$ ipython --no-banner

In [1]: import numpy as np

In [2]: import numpy.linalg as la

In [3]: np.set_printoptions(precision=2, suppress=True, linewidth=140)

In [4]: feats = np.abs(np.array([[3, -2, 2, 1, -1, 3, -3, 2],
   ...:     [0, 2, 1, 1, 0, -1, 2, 1],
   ...:     [2, 3, -3, -2, 1, 2, 3, 0],
   ...:     [1, -3, 0, -1, 3, 0, -3, -1],
   ...:     [2, -3, -1, 0, 0, 1, 3, -3],
   ...:     [-1, 0, 2, -3, 1, 1, -3, -2],
   ...:     [-1, 0, 1, 1, -1, 0, 2, 1],
   ...:     [0, -2, 2, -3, -3, 3, 1, -3]])) + np.eye(8)

In [5]: feats = feats / feats.sum(axis=1, keepdims=True)

In [6]: feats
Out[6]: 
array([[0.22, 0.11, 0.11, 0.06, 0.06, 0.17, 0.17, 0.11],
       [0.  , 0.33, 0.11, 0.11, 0.  , 0.11, 0.22, 0.11],
       [0.12, 0.18, 0.24, 0.12, 0.06, 0.12, 0.18, 0.  ],
       [0.08, 0.23, 0.  , 0.15, 0.23, 0.  , 0.23, 0.08],
       [0.14, 0.21, 0.07, 0.  , 0.07, 0.07, 0.21, 0.21],
       [0.07, 0.  , 0.14, 0.21, 0.07, 0.14, 0.21, 0.14],
       [0.12, 0.  , 0.12, 0.12, 0.12, 0.  , 0.38, 0.12],
       [0.  , 0.11, 0.11, 0.17, 0.17, 0.17, 0.06, 0.22]])

In [7]: B = la.inv(feats)

In [8]: np.round(la.slogdet(feats)[0], 2)
Out[8]: np.float64(-1.0)

In [9]: np.round(la.inv(B), 2) + 0
Out[9]: 
array([[0.22, 0.11, 0.11, 0.06, 0.06, 0.17, 0.17, 0.11],
       [0.  , 0.33, 0.11, 0.11, 0.  , 0.11, 0.22, 0.11],
       [0.12, 0.18, 0.24, 0.12, 0.06, 0.12, 0.18, 0.  ],
       [0.08, 0.23, 0.  , 0.15, 0.23, 0.  , 0.23, 0.08],
       [0.14, 0.21, 0.07, 0.  , 0.07, 0.07, 0.21, 0.21],
       [0.07, 0.  , 0.14, 0.21, 0.07, 0.14, 0.21, 0.14],
       [0.13, 0.  , 0.12, 0.12, 0.12, 0.  , 0.38, 0.12],
       [0.  , 0.11, 0.11, 0.17, 0.17, 0.17, 0.06, 0.22]])

In [10]: np.allclose(B, feats.T)
Out[10]: False

In [11]: np.round(feats @ B, 2) + 0
Out[11]: 
array([[1., 0., 0., 0., 0., 0., 0., 0.],
       [0., 1., 0., 0., 0., 0., 0., 0.],
       [0., 0., 1., 0., 0., 0., 0., 0.],
       [0., 0., 0., 1., 0., 0., 0., 0.],
       [0., 0., 0., 0., 1., 0., 0., 0.],
       [0., 0., 0., 0., 0., 1., 0., 0.],
       [0., 0., 0., 0., 0., 0., 1., 0.],
       [0., 0., 0., 0., 0., 0., 0., 1.]])

In [12]: (np.abs(B) > 1e-9).astype(int)
Out[12]: 
array([[1, 1, 1, 1, 1, 1, 1, 1],
       [1, 1, 1, 1, 1, 1, 1, 1],
       [1, 1, 1, 1, 1, 1, 1, 1],
       [1, 1, 1, 1, 1, 1, 1, 1],
       [1, 1, 1, 1, 1, 1, 1, 1],
       [1, 1, 1, 1, 1, 1, 1, 1],
       [1, 1, 1, 1, 1, 1, 1, 1],
       [1, 1, 1, 1, 1, 1, 1, 1]])
